$ python3 -q
>>> import numpy as np
>>> import numpy.linalg as la
>>> np.set_printoptions(precision=2, suppress=True, linewidth=120)
>>> def rnd(a):
...     return np.round(a, 2) + 0
... 
>>> W0 = np.load("x.npy")
>>> print(W0)
[[ 0. -2. -3.]
 [-2.  0.  0.]
 [-3.  0.  0.]]
>>> # rank 2
>>> vec = np.array([3, 3, 3])
>>> h = np.maximum(W0 @ vec, 0)
>>> print(np.maximum(W0 @ vec, 0) - np.maximum(-W0 @ vec, 0))
[-15.  -6.  -9.]
>>> print(np.maximum(W0 @ (3 * vec), 0))
[0. 0. 0.]
>>> print(rnd(np.tanh(W0 @ vec)))
[-1. -1. -1.]
>>> print(W0.T @ h)
[0. 0. 0.]
>>> arr = np.loadtxt("mat.csv", delimiter=",")
>>> print(arr)
[[ 1.15 -3.81  0.73  4.43  3.83 -0.63]
 [-1.7  -4.75 -4.44 -5.04 -3.75 -1.45]
 [-1.09  2.97 -2.14 -2.98 -1.59  0.34]
 [-0.15  0.91  0.95 -4.28  3.42 -3.54]
 [-0.61  5.44  1.98  5.74  0.44 -4.48]
 [-2.59 -1.64 -1.3  -6.65  1.32 -0.53]
 [-1.16 -0.52  1.15 -2.68  1.1   0.63]
 [-4.21  0.49 -0.37  1.41  1.14 -2.38]
 [ 0.04 -4.43  3.42 -1.94 -1.57 -1.77]
 [-2.54 -5.1   2.23  0.22  1.74 -4.68]
 [ 1.7  -5.57  1.11  0.   -1.62 -0.16]
 [ 0.82 -5.84  0.8   3.09  1.21 -1.96]
 [-0.76  1.49  0.37 -0.02  3.36  4.07]
 [-3.06 -4.09 -0.12  0.29 -1.02  2.62]
 [-1.22 -1.49 -2.53  2.02 -0.66 -0.98]
 [-0.96 -3.07 -3.25  0.56  0.49 -0.49]
 [-2.03  0.69  1.94  0.17  2.58 -1.06]
 [-0.01  1.87 -1.76  3.98  1.83 -2.78]
 [ 4.68  5.5   2.77 -4.04 -1.73  1.54]
 [-2.93  0.51  0.09  0.68 -2.22  1.82]]
>>> out = np.array([[-2, -3, 0],
...     [-3, -2, -1],
...     [0, -3, 2],
...     [2, 2, 0],
...     [0, -2, -1],
...     [3, 2, -3]])
>>> out @ arr
Traceback (most recent call last):
  File "<python-input-16>", line 1, in <module>
    out @ arr
    ~~~~^~~~~
ValueError: matmul: Input operand 1 has a mismatch in its core dimension 0, with gufunc signature (n?,k),(k,m?)->(n?,m?) (size 20 is different from 3)
>>> print(np.vstack([arr, out.T]).shape)
(23, 6)
>>> print(la.matrix_rank(arr @ out))
3
>>> print(la.matrix_rank(np.vstack([arr, out.T])))
6
>>> cent = np.array([[0.0, -0.5, -0.9, -0.1, -0.3]])
>>> rng = np.random.default_rng(277563)
>>> J = np.array([[1],
...     [2],
...     [3],
...     [2],
...     [2],
...     [1],
...     [1],
...     [3],
...     [0],
...     [1],
...     [2],
...     [0],
...     [1],
...     [3],
...     [2],
...     [0],
...     [3],
...     [3],
...     [1],
...     [3]]) @ cent + 0.02 * rng.normal(size=(20, 5))
>>> print(rnd(J))
[[ 0.05 -0.51 -0.89 -0.07 -0.29]
 [ 0.02 -1.01 -1.79 -0.22 -0.64]
 [-0.03 -1.51 -2.7  -0.31 -0.85]
 [ 0.   -0.98 -1.83 -0.2  -0.58]
 [-0.01 -0.98 -1.8  -0.18 -0.55]
 [ 0.01 -0.48 -0.93 -0.11 -0.26]
 [ 0.   -0.47 -0.88 -0.13 -0.29]
 [ 0.   -1.52 -2.68 -0.29 -0.91]
 [ 0.    0.01 -0.03 -0.03  0.  ]
 [ 0.   -0.51 -0.93 -0.1  -0.26]
 [-0.01 -0.97 -1.79 -0.19 -0.6 ]
 [-0.01 -0.03  0.05  0.02  0.01]
 [ 0.   -0.5  -0.91 -0.11 -0.32]
 [-0.01 -1.51 -2.69 -0.3  -0.9 ]
 [ 0.   -1.01 -1.77 -0.19 -0.59]
 [-0.01 -0.02  0.01  0.01 -0.02]
 [-0.01 -1.53 -2.7  -0.28 -0.9 ]
 [ 0.04 -1.51 -2.74 -0.31 -0.89]
 [ 0.03 -0.5  -0.92 -0.07 -0.31]
 [-0.01 -1.52 -2.71 -0.28 -0.9 ]]
>>> dist = la.norm(J[:, None] - J[None], axis=-1)
>>> print(np.flatnonzero(dist[1] < dist.mean() / 2))
[ 1  3  4 10 14]
>>> print(dist.shape)
(20, 20)
>>> print(dist[1].round(6).argsort(kind="stable")[:4])
[ 1 14 10  3]
>>> print(rnd(dist[:5, :5]))
[[0.   1.1  2.16 1.11 1.07]
 [1.1  0.   1.07 0.08 0.11]
 [2.16 1.07 0.   1.06 1.09]
 [1.11 0.08 1.06 0.   0.05]
 [1.07 0.11 1.09 0.05 0.  ]]
>>> print(dist.mean(axis=1).argmax())
11
>>> print(la.matrix_rank(dist ** 2))
7
>>> print(rnd(la.norm(J, axis=1)))
[1.07 2.16 3.22 2.17 2.13 1.09 1.05 3.23 0.04 1.1  2.13 0.06 1.09 3.22 2.13 0.04 3.24 3.27 1.09 3.25]
>>> print(rnd(la.norm(J - J.mean(axis=0), axis=1)))
[0.77 0.33 1.39 0.34 0.3  0.75 0.79 1.4  1.81 0.74 0.3  1.87 0.74 1.39 0.3  1.82 1.41 1.44 0.74 1.42]
>>> print(np.unravel_index(dist.round(6).argmax(), dist.shape))
(np.int64(11), np.int64(17))
>>> G = np.cov(J, rowvar=False)
>>> print(rnd(G))
[[0.   0.   0.   0.   0.  ]
 [0.   0.3  0.53 0.06 0.18]
 [0.   0.53 0.95 0.1  0.31]
 [0.   0.06 0.1  0.01 0.03]
 [0.   0.18 0.31 0.03 0.1 ]]
>>> E = np.load("w.npy")
>>> print(E)
[[ 0.01  0.98  1.01 -0.01 -0.1 ]
 [ 0.    0.87  0.96 -0.02  0.01]
 [ 0.    1.    1.    0.02 -0.04]
 [ 0.01  0.94  1.03 -0.07  0.01]
 [ 0.07  1.    1.06  0.06 -0.06]
 [-0.11  0.94  1.09  0.05 -0.07]
 [ 0.02  1.03  0.96 -0.01 -0.01]
 [ 0.08  1.03  0.96  0.06 -0.05]
 [-0.02  1.02  0.95 -0.04 -0.02]
 [ 0.06  1.05  1.    0.01 -0.03]
 [ 1.95  0.01  0.96  0.    0.06]
 [ 2.    0.03  0.99 -0.02 -0.03]
 [ 1.92 -0.02  1.02 -0.03  0.01]
 [ 1.97  0.    1.04  0.04 -0.01]
 [ 1.95  0.07  1.    0.03  0.  ]
 [ 1.93 -0.01  0.96 -0.05  0.05]
 [ 1.93 -0.07  1.06  0.04 -0.03]
 [ 1.97 -0.02  1.04  0.01  0.04]
 [ 2.08 -0.06  1.    0.1   0.03]
 [ 2.05  0.03  0.9  -0.09  0.01]
 [ 1.96  0.07  1.02  2.02  0.99]
 [ 1.98  0.03  0.98  1.98  0.94]
 [ 1.98  0.01  0.96  1.98  1.02]
 [ 1.94 -0.05  0.98  2.1   0.93]
 [ 2.02  0.    1.    2.08  0.88]
 [ 1.99  0.01  0.89  1.98  0.94]
 [ 2.01 -0.02  0.99  2.03  1.01]
 [ 2.01 -0.03  1.03  2.    0.93]
 [ 2.11 -0.03  1.09  1.98  1.06]
 [ 2.06 -0.01  1.03  2.    1.  ]]
>>> cen = E - E.mean(axis=0)
>>> left, sigma, vt = la.svd(cen, full_matrices=False)
>>> print(np.abs(vt[0]).argmax())
3
>>> print((np.sign(left[:, 0]) == np.sign(left[0, 0])).astype(int))
[1 1 1 1 1 1 1 1 1 1 1 1 1 1 1 1 1 1 0 1 0 0 0 0 0 0 0 0 0 0]
>>> print(rnd(np.abs(vt[-1])))
[0.28 0.56 0.73 0.13 0.26]
>>> cen = (E - E.mean(axis=0)) / E.std(axis=0)
>>> print(rnd(cen.std(axis=0)))
[1. 1. 1. 1. 1.]
>>> b = la.lstsq(np.delete(cen, 4, axis=1), cen[:, 4])[0]
>>> print(rnd(1 - np.var(cen[:, 4] - np.delete(cen, 4, axis=1) @ b)))
0.99
>>> m1 = np.load("m.npy")
>>> print(m1)
[[ 0  0  0  0  0  0]
 [-4 -1  0  0  0  0]
 [-1 -1 -5  0  0  0]
 [ 5  4  4  5  0  0]
 [ 4  1 -1 -3  1  0]
 [-4  2 -4  3 -5 -4]]
>>> print(la.matrix_rank(m1 - m1[0, 0] * np.eye(6)))
5
>>> print(m1 @ m1)
[[  0   0   0   0   0   0]
 [  4   1   0   0   0   0]
 [  9   6  25   0   0   0]
 [  5  12   0  25   0   0]
 [-14 -11  -8 -18   1   0]
 [  7   1  53  18  15  16]]
>>> print(np.prod(np.diag(m1)), rnd(la.det(m1)))
0 0.0
>>> print(rnd(np.sort(la.eigvals(m1))))
[-5. -4. -1.  0.  1.  5.]
>>> print([int(la.matrix_rank(la.matrix_power(m1, p))) for p in range(1, 7)])
[5, 5, 5, 5, 5, 5]
>>> print(la.lstsq(m1[:-1].T, m1[-1])[2])
4
>>> print(rnd(m1 @ la.pinv(m1) @ m1))
[[ 0.  0.  0.  0.  0.  0.]
 [-4. -1.  0.  0.  0.  0.]
 [-1. -1. -5.  0.  0.  0.]
 [ 5.  4.  4.  5.  0.  0.]
 [ 4.  1. -1. -3.  1.  0.]
 [-4.  2. -4.  3. -5. -4.]]
>>> print(np.allclose(m1[:-1].T @ la.lstsq(m1[:-1].T, m1[-1])[0], m1[-1]))
False
>>> print(m1 @ m1)
[[  0   0   0   0   0   0]
 [  4   1   0   0   0   0]
 [  9   6  25   0   0   0]
 [  5  12   0  25   0   0]
 [-14 -11  -8 -18   1   0]
 [  7   1  53  18  15  16]]
>>> print(np.trace(m1))
-4
>>> print(rnd(la.det(m1)))
0.0
>>> print((m1 + m1.T) / 2)
[[ 0.  -2.  -0.5  2.5  2.  -2. ]
 [-2.  -1.  -0.5  2.   0.5  1. ]
 [-0.5 -0.5 -5.   2.  -0.5 -2. ]
 [ 2.5  2.   2.   5.  -1.5  1.5]
 [ 2.   0.5 -0.5 -1.5  1.  -2.5]
 [-2.   1.  -2.   1.5 -2.5 -4. ]]
>>> print(la.matrix_power(m1, 4))
[[   0    0    0    0    0    0]
 [   4    1    0    0    0    0]
 [ 249  156  625    0    0    0]
 [ 173  312    0  625    0    0]
 [-220 -286 -208 -468    1    0]
 [ 473  386 2053  468  255  256]]
>>> print(rnd(np.sort(np.abs(la.eigvals(m1)))))
[0. 1. 1. 4. 5. 5.]
>>> print(np.allclose(m1 @ m1.T, m1.T @ m1))
False
>>> print((m1 - m1.T) / 2)
[[ 0.   2.   0.5 -2.5 -2.   2. ]
 [-2.   0.   0.5 -2.  -0.5 -1. ]
 [-0.5 -0.5  0.  -2.   0.5  2. ]
 [ 2.5  2.   2.   0.   1.5 -1.5]
 [ 2.   0.5 -0.5 -1.5  0.   2.5]
 [-2.   1.  -2.   1.5 -2.5  0. ]]
>>> print([round(float(x), 2) for x in la.svd(m1, compute_uv=False)[:3]])
[11.17, 8.68, 5.6]
>>> print(rnd(la.norm(m1, 2) / la.norm(m1)))
0.72
>>> theta = np.sort(rng.uniform(-2, 2, 21))
>>> A = np.c_[theta, theta ** 2, theta ** 3] @ np.array([[0, -1, 0, 2], [-2, 0, 2, 1], [-1, -3, 3, -1]])
>>> print(rnd(A))
[[ -0.78  17.66  -9.83   4.86]
 [ -1.02   4.24  -1.12   0.07]
 [ -0.91   3.22  -0.63  -0.23]
 [ -0.78   2.39  -0.28  -0.44]
 [ -0.35   0.82   0.13  -0.62]
 [  0.     0.03   0.    -0.06]
 [ -0.15  -0.31   0.19   0.57]
 [ -0.31  -0.51   0.41   0.81]
 [ -0.86  -1.16   1.25   1.3 ]
 [ -1.16  -1.53   1.74   1.47]
 [ -2.43  -3.2    3.96   1.9 ]
 [ -2.66  -3.52   4.37   1.94]
 [ -2.8   -3.71   4.63   1.97]
 [ -3.43  -4.62   5.8    2.05]
 [ -3.6   -4.87   6.13   2.07]
 [ -4.67  -6.48   8.19   2.11]
 [ -4.82  -6.72   8.49   2.11]
 [ -5.83  -8.3   10.48   2.08]
 [ -7.65 -11.25  14.16   1.9 ]
 [ -8.87 -13.29  16.68   1.72]
 [-10.22 -15.62  19.52   1.47]]
>>> f = np.array([2, -2])
>>> print(rnd(np.cross(A[10, :3], A[9, :3])))
[ 0.47 -0.37 -0.01]
>>> print(rnd(np.polyval(f, A[10])))
[-6.87 -8.41  5.92  1.8 ]
>>> lab = rng.permutation(3)
>>> print(lab)
[2 0 1]
>>> out = W0[lab][:, lab]
>>> print(rnd(la.det(out)), rnd(la.det(W0[lab])))
0.0 0.0
>>> print(rnd(np.sort(np.abs(la.eigvals(out)))))
[0.   3.61 3.61]
>>> M = np.load("test16.npy")
>>> print(M)
[[ 1.3  0.  -3.   0.   6.   2. ]
 [-3.   0.3  4.  -9.   4.   9. ]
 [ 0.  -8.   4.3  8.  -7.   3. ]
 [-4.  -1.   0.  -6.7 -4.   0. ]
 [-3.  -8.   6.   2.  -3.7 -1. ]
 [ 1.   0.  -3.   0.   6.   2.3]]
>>> left, sigma, vt = la.svd(M)
>>> print(np.argmax(sigma[:-1] / (sigma[1:] + 1e-6)) + 1)
5
>>> out = left[:, :5] @ np.diag(sigma[:5]) @ vt[:5]
>>> print(rnd(out))
[[ 1.18  0.04 -3.01  0.06  6.01  2.01]
 [-3.    0.3   4.   -9.    4.    9.  ]
 [ 0.   -8.    4.3   8.   -7.    3.  ]
 [-4.   -1.    0.   -6.7  -4.    0.  ]
 [-3.   -8.    6.    2.   -3.7  -1.  ]
 [ 1.12 -0.04 -2.99 -0.06  5.99  2.29]]
>>> print(rnd(la.norm(M - out) / la.norm(M)))
0.01
>>> print(la.matrix_rank(M, rtol=0.05))
5
>>> w1 = np.array([[6, 4, 0],
...     [0, -3, 1],
...     [5, -3, -2],
...     [9, 6, 3],
...     [-1, -3, -2],
...     [-3, -8, -1]])
>>> b = np.array([2, -2, 2])
>>> H = np.maximum(out @ w1 + b, 0)
>>> print(rnd((H > 0).mean(axis=0)))
[0.33 0.33 0.17]
>>> print((H > 0).astype(int))
[[0 0 0]
 [0 0 0]
 [1 1 1]
 [0 0 0]
 [1 1 0]
 [0 0 0]]
>>> print(rnd(H))
[[ 0.    0.    0.  ]
 [ 0.    0.    0.  ]
 [93.49 54.09 20.4 ]
 [ 0.    0.    0.  ]
 [38.71 23.11  0.  ]
 [ 0.    0.    0.  ]]
>>> cent = np.array([[1, 1, 1], [0, 2, 0], [1, 2, 1]])
>>> print((H @ cent).round(6).argmax(axis=1))
[0 0 1 0 1 0]
>>> print(la.cond(M) > 100)
False
>>> print(la.matrix_rank(M, rtol=0.1))
5
>>> print([round(float(x), 2) for x in la.svd(M, compute_uv=False)[:3]])
[19.07, 14.5, 10.17]
>>> print(rnd(np.abs(la.svd(M)[2][-1])))
[0.85 0.31 0.06 0.4  0.1  0.09]
>>> vec = np.array([5, 1, 7, 4, 1, 6])
>>> target = M @ vec
>>> b, lr = np.zeros(6), 1 / la.norm(M, 2) ** 2
>>> for i in range(12):
...     b -= lr * M.T @ (M @ b - target)
...     if i % 2 == 0: print(i, round(la.norm(M @ b - target), 2))
... 
0 62.27
2 40.09
4 30.11
6 25.05
8 21.87
10 19.47
>>> print(rnd(b))
[ 2.01 -1.08  3.78  4.05  1.42  5.68]
